% python3 -q
>>> import numpy as np
>>> from numpy import linalg as LA
>>> np.set_printoptions(precision=3, suppress=True, linewidth=160, floatmode="fixed")
>>> rng = np.random.default_rng(41721)
>>> z = rng.integers(0, 3, 6)
>>> data = np.triu((z[:, None] == z) & (rng.random((6, 6)) < 0.8), 1).astype(int)
>>> data += data.T
>>> data
array([[0, 1, 0, 0, 0, 1],
       [1, 0, 0, 0, 0, 1],
       [0, 0, 0, 0, 0, 0],
       [0, 0, 0, 0, 1, 0],
       [0, 0, 0, 1, 0, 0],
       [1, 1, 0, 0, 0, 0]])
>>> # equal to its transpose
>>> np.abs(np.diag(LA.qr(data)[1])) > 1e-9
array([ True,  True, False,  True,  True,  True])
>>> print(np.allclose(data[:-1].T @ LA.lstsq(data[:-1].T, data[-1])[0], data[-1]))
False
>>> np.round(np.trace(LA.pinv(data) @ data), 3)
np.float64(5.0)
>>> LA.lstsq(data[:-1].T, data[-1])[2]
np.int32(4)
>>> (data + data.T) / 2
array([[0.000, 1.000, 0.000, 0.000, 0.000, 1.000],
       [1.000, 0.000, 0.000, 0.000, 0.000, 1.000],
       [0.000, 0.000, 0.000, 0.000, 0.000, 0.000],
       [0.000, 0.000, 0.000, 0.000, 1.000, 0.000],
       [0.000, 0.000, 0.000, 1.000, 0.000, 0.000],
       [1.000, 1.000, 0.000, 0.000, 0.000, 0.000]])
>>> print(data @ data)
[[2 1 0 0 0 1]
 [1 2 0 0 0 1]
 [0 0 0 0 0 0]
 [0 0 0 1 0 0]
 [0 0 0 0 1 0]
 [1 1 0 0 0 2]]
>>> round(float(LA.det(data)), 3)
0.0
>>> np.allclose(data, data.T)
True
>>> data.inv()
Traceback (most recent call last):
  File "<python-input-17>", line 1, in <module>
    data.inv()
    ^^^^^^^^
AttributeError: 'numpy.ndarray' object has no attribute 'inv'
>>> arr = np.loadtxt("data.csv", delimiter=",")
>>> print(arr)
[[  3.513   0.255   1.066   6.641  -0.852  -0.948  -3.662  -4.213   2.419]
 [ -0.375   1.239   6.140   0.553  -1.668   0.931  -3.931  -1.346  -1.505]
 [ -1.937  -1.551  -0.214  -1.642   2.529   2.297   3.491   5.360  -1.837]
 [  1.835   2.043   2.747  -3.732  -4.986  -2.445  -1.215  -7.246   1.486]
 [  2.524   0.984   0.566   7.536  -0.541  -1.366  -6.199  -4.040   2.045]
 [ -0.248   2.495  -7.262  -2.745  -2.311  -4.849  -1.871  -5.072   2.495]
 [ -5.956   1.583  -1.743   1.863   3.257   0.710  -6.508   6.199  -3.449]
 [ -2.431   0.159  -1.398   5.521   3.362   0.913  -4.935   4.334  -1.474]
 [  0.353  -1.600   3.309   2.009   1.452   2.493   1.469   2.766  -1.085]
 [ -2.648   6.099  -7.661 -10.507  -6.879  -8.354  -4.326 -10.073   2.227]
 [ -3.345   0.788  -4.914  -7.394  -0.002  -1.323   3.096   1.980  -1.009]
 [  0.111   2.554  -5.272  -0.238  -1.979  -4.251  -3.838  -4.961   2.059]
 [  1.706  -1.415  -0.174   0.271   0.482   0.702   3.421   0.318   0.792]
 [  6.683  -3.205   7.039   2.487  -1.552   2.569   5.973  -3.236   2.135]
 [  4.357   1.055   0.163   6.299  -2.209  -2.612  -4.407  -6.983   3.473]
 [  1.231   1.605  -3.878  -3.362  -3.143  -3.779   0.381  -5.793   2.584]
 [  5.102  -0.353   6.028  -3.867  -5.345  -0.526   4.390  -7.692   2.418]
 [ -1.169   0.237  -5.942  -0.808   1.183  -1.548   0.619   0.973   0.643]
 [ -0.507   1.570  -4.316  -6.583  -2.612  -3.228   2.066  -3.662   1.327]
 [ -4.294   0.661   1.592   1.408   2.559   1.976  -4.255   5.468  -3.362]
 [  3.295   2.256   2.368   1.694  -4.552  -3.047  -4.622  -8.657   2.757]
 [  7.794  -4.527   3.899   2.473  -0.417   2.591   9.526  -2.382   3.315]
 [  2.104  -4.640   2.435  -0.616   2.852   4.479  10.046   5.526  -0.604]
 [ -5.417   2.248  -5.710  -5.619   0.392  -2.131  -1.894   2.330  -1.822]
 [ -1.820  -2.444   6.682   6.236   4.834   5.893  -1.442   8.859  -3.929]
 [ -2.479   5.303  -0.831  -2.562  -4.455  -4.749  -9.274  -6.678   0.204]
 [ -1.827  -1.699  -1.260  -6.248   1.241   1.713   7.030   4.437  -1.642]
 [  4.820   1.360   4.707  -3.418  -6.587  -2.328   1.099 -10.304   3.120]
 [ -7.070   3.745  -5.476  -5.895  -0.071  -2.854  -5.331   2.058  -2.676]
 [ -5.788   3.018  -3.103  -4.310   0.081  -1.640  -4.752   1.948  -2.537]
 [  0.173   3.870  -6.501  -6.486  -5.321  -6.585  -2.006  -9.070   3.073]
 [  5.679  -3.935   6.034   0.474  -0.278   3.400   8.711  -0.560   1.382]
 [ -5.982  -0.138  -3.555  -5.689   2.952   1.235   2.161   7.642  -3.619]
 [ -2.684   2.038  -2.191  -8.558  -2.682  -2.342   1.127  -1.886  -0.663]
 [  0.938  -0.883  -0.612  -5.479  -1.382  -0.149   6.037  -1.136   0.671]
 [ -7.125   1.791  -7.910   1.089   4.550  -0.946  -5.884   7.213  -2.929]
 [  2.229  -0.657  -2.130   2.099  -0.011  -0.959   1.024  -1.722   1.829]
 [ -9.150   2.861  -1.103  -3.869   2.327   0.530  -6.436   7.370  -5.506]
 [ -1.444  -2.095  -0.740   6.132   5.365   3.093  -0.763   7.517  -1.793]
 [ -0.117   2.048   3.409  -2.403  -3.356  -1.350  -2.867  -4.225   0.044]
 [ -0.186   1.395  -3.351  -8.673  -3.653  -3.113   3.822  -4.333   1.356]
 [  3.898   0.370  -8.590  -2.625  -2.708  -4.978   4.076  -7.377   5.003]
 [  2.081  -4.965  11.933   1.818   2.685   7.971   7.396   7.062  -2.957]
 [ -5.410   0.001   1.547   3.794   4.694   3.248  -5.146   8.967  -4.524]
 [ -0.961  -2.265   1.204   2.000   3.467   3.201   2.474   6.104  -1.872]
 [  2.281  -0.539  -2.139   1.954  -0.041  -0.921   1.028  -1.805   1.854]
 [ -0.181   5.343   2.629   1.129  -5.402  -4.408 -11.356  -9.250   1.066]
 [  3.296  -0.236   6.492  -2.710  -3.619   0.645   2.635  -4.666   0.911]
 [ -2.871  -1.025   9.921   6.290   3.684   6.002  -5.045   8.014  -4.982]]
>>> u = np.array([-3, 1, 5])
>>> np.polyval(u, arr[17])
array([  -0.269,    5.068, -106.864,    2.233,    1.985,   -3.737,    4.470,    3.133,    4.403])
>>> M = np.loadtxt("w.csv", delimiter=",")
>>> M
array([[-2.000,  0.000,  0.000, -3.000,  0.000,  0.000, -3.000, -3.000,  0.000,  0.000],
       [ 0.000, -2.000,  0.000,  0.000,  0.000, -3.000,  0.000,  0.000,  0.000,  0.000],
       [ 0.000,  0.000, -2.000,  0.000, -3.000,  0.000,  0.000,  0.000, -3.000, -3.000],
       [-3.000,  0.000,  0.000, -2.000,  0.000,  0.000, -3.000, -3.000,  0.000,  0.000],
       [ 0.000,  0.000, -3.000,  0.000, -2.000,  0.000,  0.000,  0.000, -3.000, -3.000],
       [ 0.000, -3.000,  0.000,  0.000,  0.000, -2.000,  0.000,  0.000,  0.000,  0.000],
       [-3.000,  0.000,  0.000, -3.000,  0.000,  0.000, -2.000, -3.000,  0.000,  0.000],
       [-3.000,  0.000,  0.000, -3.000,  0.000,  0.000, -3.000, -2.000,  0.000,  0.000],
       [ 0.000,  0.000, -3.000,  0.000, -3.000,  0.000,  0.000,  0.000, -2.000, -3.000],
       [ 0.000,  0.000, -3.000,  0.000, -3.000,  0.000,  0.000,  0.000, -3.000, -2.000]])
>>> # 3 blocks once reordered
>>> w, vecs = LA.eigh(M)
>>> w.sum(), np.trace(M)
(np.float64(-20.0), np.float64(-20.0))
>>> print(np.round(vecs.T @ vecs, 3) + 0)
[[1.000 0.000 0.000 0.000 0.000 0.000 0.000 0.000 0.000 0.000]
 [0.000 1.000 0.000 0.000 0.000 0.000 0.000 0.000 0.000 0.000]
 [0.000 0.000 1.000 0.000 0.000 0.000 0.000 0.000 0.000 0.000]
 [0.000 0.000 0.000 1.000 0.000 0.000 0.000 0.000 0.000 0.000]
 [0.000 0.000 0.000 0.000 1.000 0.000 0.000 0.000 0.000 0.000]
 [0.000 0.000 0.000 0.000 0.000 1.000 0.000 0.000 0.000 0.000]
 [0.000 0.000 0.000 0.000 0.000 0.000 1.000 0.000 0.000 0.000]
 [0.000 0.000 0.000 0.000 0.000 0.000 0.000 1.000 0.000 0.000]
 [0.000 0.000 0.000 0.000 0.000 0.000 0.000 0.000 1.000 0.000]
 [0.000 0.000 0.000 0.000 0.000 0.000 0.000 0.000 0.000 1.000]]
>>> print(np.unique(w.round(6) + 0, return_counts=True)[1])
[2 1 7]
>>> LA.eigvalsh(M @ M)
array([  1.000,   1.000,   1.000,   1.000,   1.000,   1.000,   1.000,  25.000, 121.000, 121.000])
